% python3 -q
>>> import numpy as np
>>> np.set_printoptions(precision=2, suppress=True, linewidth=160)
>>> def tidy(a):
...     return np.round(a, 2) + 0
... 
>>> other = np.array([[-1, -3], [-2, -1], [3, 1]])
>>> F = np.tile(other, (2, 3))
>>> F
array([[-1, -3, -1, -3, -1, -3],
       [-2, -1, -2, -1, -2, -1],
       [ 3,  1,  3,  1,  3,  1],
       [-1, -3, -1, -3, -1, -3],
       [-2, -1, -2, -1, -2, -1],
       [ 3,  1,  3,  1,  3,  1]])
>>> tidy(np.linalg.norm(F[3], 1)), tidy(np.linalg.norm(F[3], np.inf))
(np.float64(12.0), np.float64(3.0))
>>> tidy(np.linalg.norm(F, axis=0))
array([5.29, 4.69, 5.29, 4.69, 5.29, 4.69])
>>> tidy(np.linalg.norm(F, 1)), tidy(np.linalg.norm(F, np.inf))
(np.float64(12.0), np.float64(12.0))
>>> tidy(np.linalg.norm(F, axis=1))
array([5.48, 3.87, 5.48, 5.48, 3.87, 5.48])
>>> F[3] @ F[2]
np.int64(-18)
>>> M = np.loadtxt("case12.csv", delimiter=",")
>>> M
array([[ -5.96,  -7.12,  16.5 ],
       [ -2.95,  -4.29,   9.64],
       [ -5.02,   0.5 ,   3.04],
       [ -2.54,  -8.02,  15.69],
       [ -3.7 ,  -2.93,   8.66],
       [ -4.47,  -7.85,  16.79],
       [ -2.91,  -5.8 ,  12.56],
       [ -4.41,  -2.31,   7.99],
       [ -1.47,  -4.77,  10.59],
       [ -9.47,  -6.29,  18.95],
       [-11.68,  -1.08,  10.94],
       [-10.08,  -2.02,  11.06],
       [ -1.57,  -1.07,   2.77],
       [ -8.1 ,  -6.92,  17.05],
       [-12.77,  -6.23,  21.29],
       [ -3.15,  -2.34,   6.51],
       [-14.58,  -5.07,  20.54],
       [ -8.65,  -0.66,   7.07],
       [ -2.64,  -2.59,   6.57],
       [ -0.89,  -6.94,  12.81],
       [ -1.13,  -1.75,   4.01],
       [ -7.01,  -0.07,   5.57],
       [ -5.29,  -0.24,   3.74],
       [ -9.96,  -2.44,  11.37],
       [ -8.04,  -1.46,   9.19]])
>>> other = np.c_[M[:, :2] @ np.array([[1, -1], [-2, -1]]), np.array([0, 2, 1, -3, -1, -3, -2, -3, 3, -1, -1, -2, -1, 0, 0, -2, -3, -1, 1, 2, -1, 0, 3, -1, -1])]
>>> tidy(other)
array([[ 8.28, 13.08,  0.  ],
       [ 5.63,  7.24,  2.  ],
       [-6.02,  4.52,  1.  ],
       [13.5 , 10.56, -3.  ],
       [ 2.16,  6.63, -1.  ],
       [11.23, 12.32, -3.  ],
       [ 8.69,  8.71, -2.  ],
       [ 0.21,  6.72, -3.  ],
       [ 8.07,  6.24,  3.  ],
       [ 3.11, 15.76, -1.  ],
       [-9.52, 12.76, -1.  ],
       [-6.04, 12.1 , -2.  ],
       [ 0.57,  2.64, -1.  ],
       [ 5.74, 15.02,  0.  ],
       [-0.31, 19.  ,  0.  ],
       [ 1.53,  5.49, -2.  ],
       [-4.44, 19.65, -3.  ],
       [-7.33,  9.31, -1.  ],
       [ 2.54,  5.23,  1.  ],
       [12.99,  7.83,  2.  ],
       [ 2.37,  2.88, -1.  ],
       [-6.87,  7.08,  0.  ],
       [-4.81,  5.53,  3.  ],
       [-5.08, 12.4 , -1.  ],
       [-5.12,  9.5 , -1.  ]])
>>> tidy(np.linalg.lstsq(M, other[:, 0])[0])
array([ 1., -2.,  0.])
>>> np.linalg.matrix_rank(M, rtol=0.1)
np.int64(2)
>>> tidy(np.abs(np.linalg.svd(M)[2][-1]))
array([0.35, 0.81, 0.46])
>>> K = np.array([[2, 0, 0, 0], [1, 1, 0, 0], [0, 0, 2, 0], [0, 0, 1, 1]])
>>> np.linalg.matrix_power(K - np.diag(np.diag(K)), 4)
array([[0, 0, 0, 0],
       [0, 0, 0, 0],
       [0, 0, 0, 0],
       [0, 0, 0, 0]])
>>> (np.linalg.matrix_power((K != 0) + (K.T != 0) + np.eye(4), 4) > 0).astype(int)
array([[1, 1, 0, 0],
       [1, 1, 0, 0],
       [0, 0, 1, 1],
       [0, 0, 1, 1]])
>>> tidy(np.linalg.det(K))
np.float64(4.0)
>>> mat = np.load("block19.npy")
>>> mat
array([[ 0,  0, -1,  0],
       [ 0, -2,  0,  0],
       [-2,  0,  0,  0]])
>>> P = M @ np.linalg.solve(M.T @ M, M.T)
>>> tidy(P @ M[:, 0])
array([ -5.96,  -2.95,  -5.02,  -2.54,  -3.7 ,  -4.47,  -2.91,  -4.41,  -1.47,  -9.47, -11.68, -10.08,  -1.57,  -8.1 , -12.77,  -3.15, -14.58,  -8.65,  -2.64,
        -0.89,  -1.13,  -7.01,  -5.29,  -9.96,  -8.04])
>>> np.allclose(P @ P, P)
True
>>> mat.T @ mat
array([[4, 0, 0, 0],
       [0, 4, 0, 0],
       [0, 0, 1, 0],
       [0, 0, 0, 0]])
>>> mat[:, 1] @ mat[:, 3]
np.int64(0)
>>> rng = np.random.default_rng(317541)
>>> z = rng.integers(0, 2, 4)
>>> arr = np.array([[-3, 3, -3, -1], [-3, -1, 0, -3], [-3, 3, -3, 3], [-1, -3, -3, -2]]) * (z[:, None] == z)
>>> arr
array([[-3,  3,  0, -1],
       [-3, -1,  0, -3],
       [ 0,  0, -3,  0],
       [-1, -3,  0, -2]])
>>> arr @ arr
array([[ 1, -9,  0, -4],
       [15,  1,  0, 12],
       [ 0,  0,  9,  0],
       [14,  6,  0, 14]])
>>> (arr != 0).astype(int)
array([[1, 1, 0, 1],
       [1, 1, 0, 1],
       [0, 0, 1, 0],
       [1, 1, 0, 1]])
>>> (np.linalg.matrix_power((arr != 0) + (arr.T != 0) + np.eye(4), 4) > 0).astype(int)
array([[1, 1, 0, 1],
       [1, 1, 0, 1],
       [0, 0, 1, 0],
       [1, 1, 0, 1]])
>>> tidy(np.linalg.det(arr))
np.float64(-12.0)
>>> tidy(np.abs(np.linalg.svd(arr)[2][-1]))
array([0.59, 0.33, 0.  , 0.74])
>>> np.linalg.cond(arr) > 100
np.False_
>>> np.argsort(-np.linalg.norm(arr, axis=0).round(6), kind="stable")[:3]
array([0, 1, 3])
>>> [round(float(x), 2) for x in np.linalg.svd(arr, compute_uv=False)[:3]]
[5.56, 4.59, 3.0]
>>> vec = np.array([2, -2, 3, 1])
>>> target = arr @ vec
>>> target
array([-13,  -7,  -9,   2])
>>> tidy(np.linalg.solve(arr, target))
array([ 2., -2.,  3.,  1.])
>>> tidy(np.linalg.solve(arr.T, arr[2]))
array([0., 0., 1., 0.])
